In [1]: import numpy as np

In [2]: np.set_printoptions(precision=2, suppress=True, linewidth=200)

In [3]: def rd(a):
   ...:     return np.round(a, 2) + 0
   ...: 

In [4]: rng = np.random.default_rng(68)

In [5]: z = rng.integers(0, 3, 3)

In [6]: mat = (z[:, None] == z) * -1 + np.eye(3)

In [7]: mat
Out[7]: 
array([[ 0., -1., -1.],
       [-1.,  0., -1.],
       [-1., -1.,  0.]])

In [8]: # symmetric

In [9]: rd(np.sort(np.abs(np.linalg.eigvals(mat))))
Out[9]: array([1., 1., 2.])

In [10]: rd(np.abs(np.linalg.eigvals(mat)).max())
Out[10]: np.float64(2.0)

In [11]: rd(np.linalg.det(mat))
Out[11]: np.float64(-2.0)

In [12]: mat.inv()
---------------------------------------------------------------------------
AttributeError                            Traceback (most recent call last)
Cell In[12], line 1
----> 1 mat.inv()

AttributeError: 'numpy.ndarray' object has no attribute 'inv'

In [13]: assert mat == mat.T
---------------------------------------------------------------------------
ValueError                                Traceback (most recent call last)
Cell In[13], line 1
----> 1 assert mat == mat.T

ValueError: The truth value of an array with more than one element is ambiguous. Use a.any() or a.all()

In [14]: np.allclose(mat @ mat.T, mat.T @ mat)
Out[14]: True

In [15]: mat @ mat
Out[15]: 
array([[2., 1., 1.],
       [1., 2., 1.],
       [1., 1., 2.]])

In [16]: (mat + mat.T) / 2
Out[16]: 
array([[ 0., -1., -1.],
       [-1.,  0., -1.],
       [-1., -1.,  0.]])

In [17]: F = np.loadtxt("a.csv", delimiter=",")

In [18]: F
Out[18]: 
array([[5., 4., 3.],
       [4., 5., 4.],
       [3., 4., 5.]])

In [19]: # symmetric, so the eigenvalues are real

In [20]: vec = np.ones(3)

In [21]: for _ in range(7):
    ...:     vec = F @ vec
    ...:     vec /= np.linalg.norm(vec)
    ...:     print(round(vec @ F @ vec, 2))
    ...: 
12.35
12.35
12.35
12.35
12.35
12.35
12.35

In [22]: print(rd(vec))
[0.56 0.61 0.56]

In [23]: rd(np.linalg.eigvalsh(F)[-1])
Out[23]: np.float64(12.35)

In [24]: ev, V = np.linalg.eig(F)

In [25]: print(rd(np.sort(np.linalg.eigvals(F.T))))
[ 0.65  2.   12.35]

In [26]: rd(np.sort(np.linalg.eigvals(np.linalg.inv(F))))
Out[26]: array([0.08, 0.5 , 1.54])

In [27]: rd(np.prod(ev))
Out[27]: np.float64(16.0)

In [28]: B = np.array([[0, 1, 2, 0], [1, 2, 1, 1], [2, 2, 0, 2], [2, 2, 1, 2]])

In [29]: cent = np.array([[-2, 0], [1, 1]])

In [30]: A = np.block([[B, np.zeros((4, 2))], [np.zeros((2, 4)), cent]])

In [31]: print(A)
[[ 0.  1.  2.  0.  0.  0.]
 [ 1.  2.  1.  1.  0.  0.]
 [ 2.  2.  0.  2.  0.  0.]
 [ 2.  2.  1.  2.  0.  0.]
 [ 0.  0.  0.  0. -2.  0.]
 [ 0.  0.  0.  0.  1.  1.]]

In [32]: assert A == A.T
---------------------------------------------------------------------------
ValueError                                Traceback (most recent call last)
Cell In[32], line 1
----> 1 assert A == A.T

ValueError: The truth value of an array with more than one element is ambiguous. Use a.any() or a.all()

In [33]: rd(np.linalg.matrix_power(A, 4))
Out[33]: 
array([[107., 154.,  83., 107.,   0.,   0.],
       [162., 239., 139., 162.,   0.,   0.],
       [186., 278., 168., 186.,   0.,   0.],
       [224., 332., 196., 224.,   0.,   0.],
       [  0.,   0.,   0.,   0.,  16.,   0.],
       [  0.,   0.,   0.,   0.,  -5.,   1.]])

In [34]: print(np.allclose(A @ A.T, A.T @ A))
False

In [35]: np.allclose(A, A.T)
Out[35]: False

In [36]: print(rd(np.sort(np.abs(np.linalg.eigvals(A)))))
[0.   0.46 1.   1.66 2.   5.2 ]

In [37]: A.inv()
---------------------------------------------------------------------------
AttributeError                            Traceback (most recent call last)
Cell In[37], line 1
----> 1 A.inv()

AttributeError: 'numpy.ndarray' object has no attribute 'inv'

In [38]: W0 = np.load("arr.npy")

In [39]: print(W0)
[[2. 1. 0. 0. 0.]
 [0. 2. 1. 0. 0.]
 [0. 0. 2. 1. 0.]
 [0. 0. 0. 2. 1.]
 [0. 0. 0. 0. 2.]]

In [40]: z = rng.permutation(5)

In [41]: z
Out[41]: array([2, 4, 0, 3, 1])

In [42]: B = W0[z][:, z]

In [43]: rd(np.linalg.det(B)), rd(np.linalg.det(W0[z]))
Out[43]: (np.float64(32.0), np.float64(32.0))

In [44]: np.trace(B)
Out[44]: np.float64(10.0)

In [45]: print(B)
[[2. 0. 0. 1. 0.]
 [0. 2. 0. 0. 0.]
 [0. 0. 2. 0. 1.]
 [0. 1. 0. 2. 0.]
 [1. 0. 0. 0. 2.]]

In [46]: print(np.diag(B))
[2. 2. 2. 2. 2.]

In [47]: E = np.loadtxt("block18.csv", delimiter=",")

In [48]: rd(E)
Out[48]: 
array([[-4.57, -0.05,  1.86,  0.31, -0.72],
       [-0.76, -3.09, -0.36, -1.15,  3.66],
       [-0.76, -2.78, -3.08,  0.99, -2.5 ],
       [ 1.52, -2.6 ,  3.14, -1.41, -2.01],
       [-0.76,  0.98, -1.43, -4.54, -0.89]])

In [49]: f = np.array([0, 3, 1])

In [50]: rd(np.polyval(f, E[0]))
Out[50]: array([-12.72,   0.85,   6.58,   1.94,  -1.15])

In [51]: print(rd(np.correlate(E[0], E[3], "full")))
[  9.21   6.57 -18.05   8.46   0.    -2.91  -0.23   2.34  -1.09]

In [52]: rd(E.T @ E)
Out[52]: 
array([[25.,  0.,  0.,  0.,  0.],
       [ 0., 25.,  0.,  0.,  0.],
       [ 0.,  0., 25.,  0.,  0.],
       [ 0.,  0.,  0., 25.,  0.],
       [ 0.,  0.,  0.,  0., 25.]])

In [53]: rd(np.linalg.svd(E, compute_uv=False))
Out[53]: array([5., 5., 5., 5., 5.])

In [54]: B = np.linalg.inv(E)

In [55]: rd(np.linalg.slogdet(E)[0])
Out[55]: np.float64(1.0)

In [56]: rd(B)
Out[56]: 
array([[-0.18, -0.03, -0.03,  0.06, -0.03],
       [ 0.  , -0.12, -0.11, -0.1 ,  0.04],
       [ 0.07, -0.01, -0.12,  0.13, -0.06],
       [ 0.01, -0.05,  0.04, -0.06, -0.18],
       [-0.03,  0.15, -0.1 , -0.08, -0.04]])

In [57]: (np.abs(B) > 1e-9).astype(int)
Out[57]: 
array([[1, 1, 1, 1, 1],
       [1, 1, 1, 1, 1],
       [1, 1, 1, 1, 1],
       [1, 1, 1, 1, 1],
       [1, 1, 1, 1, 1]])

In [58]: B = W0 / np.sqrt((W0 ** 2).mean(axis=1, keepdims=True))

In [59]: np.linalg.matrix_rank(W0 - W0.mean(axis=1, keepdims=True))
Out[59]: np.int64(4)

In [60]: W0 - W0.mean(axis=1, keepdims=True)
Out[60]: 
array([[ 1.4,  0.4, -0.6, -0.6, -0.6],
       [-0.6,  1.4,  0.4, -0.6, -0.6],
       [-0.6, -0.6,  1.4,  0.4, -0.6],
       [-0.6, -0.6, -0.6,  1.4,  0.4],
       [-0.4, -0.4, -0.4, -0.4,  1.6]])

In [61]: np.linalg.matrix_rank(B) == np.linalg.matrix_rank(W0)
Out[61]: np.True_
